$ ipython --no-banner

In [1]: import numpy as np

In [2]: import numpy.linalg as la

In [3]: np.set_printoptions(precision=2, suppress=True, linewidth=160)

In [4]: K = np.load("dump.npy")

In [5]: K
Out[5]: 
array([[ 3,  1,  0,  1, -1,  2],
       [ 0,  0, -2, -3,  2,  2],
       [ 0,  1,  2,  3, -3, -1],
       [ 2,  0,  1, -1, -3,  2],
       [ 3,  1, -2,  2,  1, -3],
       [-1,  0, -1, -3,  3,  1]])

In [6]: w1 = np.array([[-4, -2, -5, 4, 4],
   ...:     [-2, -5, 5, 3, 4],
   ...:     [5, -3, 1, 2, 1],
   ...:     [-1, -4, 0, -5, -3],
   ...:     [-1, -3, 0, 4, 4],
   ...:     [-3, 2, -5, -2, -2]])

In [7]: c = np.array([-4, 8, -3, -8, 1])

In [8]: act = np.maximum(K @ w1 + c, 0)

In [9]: (act > 0).astype(int)
Out[9]: 
array([[0, 0, 0, 0, 1],
       [0, 1, 0, 1, 1],
       [1, 0, 1, 0, 0],
       [0, 1, 0, 0, 0],
       [0, 0, 0, 1, 1],
       [0, 1, 0, 1, 1]])

In [10]: (act > 0).mean(axis=0)
Out[10]: array([0.17, 0.5 , 0.17, 0.5 , 0.67])

In [11]: print(act)
[[ 0  0  0  0  6]
 [ 0 24  0  7 12]
 [ 7  0  9  0  0]
 [ 0 18  0  0  0]
 [ 0  0  0  3 19]
 [ 0 18  0 11 15]]

In [12]: W2 = np.array([[5, 6, 1], [4, 4, 6], [6, 6, 0], [2, 2, 0], [7, 0, 2]])

In [13]: print(act @ W2)
[[ 42   0  12]
 [194 110 168]
 [ 89  96   7]
 [ 72  72 108]
 [139   6  38]
 [199  94 138]]

In [14]: M = np.array([[1, 1, 0, 1], [1, 1, 1, 0], [0, 1, 1, 1], [1, 0, 1, 1]])

In [15]: np.sort(np.abs(np.fft.fft(M[0]))), np.sort(la.svd(M, compute_uv=False))
Out[15]: (array([1., 1., 1., 3.]), array([1., 1., 1., 3.]))

In [16]: M @ np.ones(4)
Out[16]: array([3., 3., 3., 3.])

In [17]: np.allclose(M @ M.T, M.T @ M)
Out[17]: True

In [18]: (M @ M)[0]
Out[18]: array([3, 2, 2, 2])

In [19]: print(np.fft.fft(M[0]))
[ 3.+0.j  1.+0.j -1.+0.j  1.+0.j]

In [20]: W0 = np.array([[0.8, -1.0, 0.5],
    ...:     [0.8, -0.8, -0.1],
    ...:     [-0.8, -0.2, 0.4],
    ...:     [1.0, -0.6, -0.7]])

In [21]: print(W0)
[[ 0.8 -1.   0.5]
 [ 0.8 -0.8 -0.1]
 [-0.8 -0.2  0.4]
 [ 1.  -0.6 -0.7]]

In [22]: proj = W0 @ la.solve(W0.T @ W0, W0.T)

In [23]: np.round(la.eigvalsh(proj), 2) + 0
Out[23]: array([0., 1., 1., 1.])

In [24]: print(proj)
[[ 0.86  0.3  -0.04 -0.16]
 [ 0.3   0.34  0.08  0.36]
 [-0.04  0.08  0.99 -0.04]
 [-0.16  0.36 -0.04  0.81]]

In [25]: np.diag(proj)
Out[25]: array([0.86, 0.34, 0.99, 0.81])
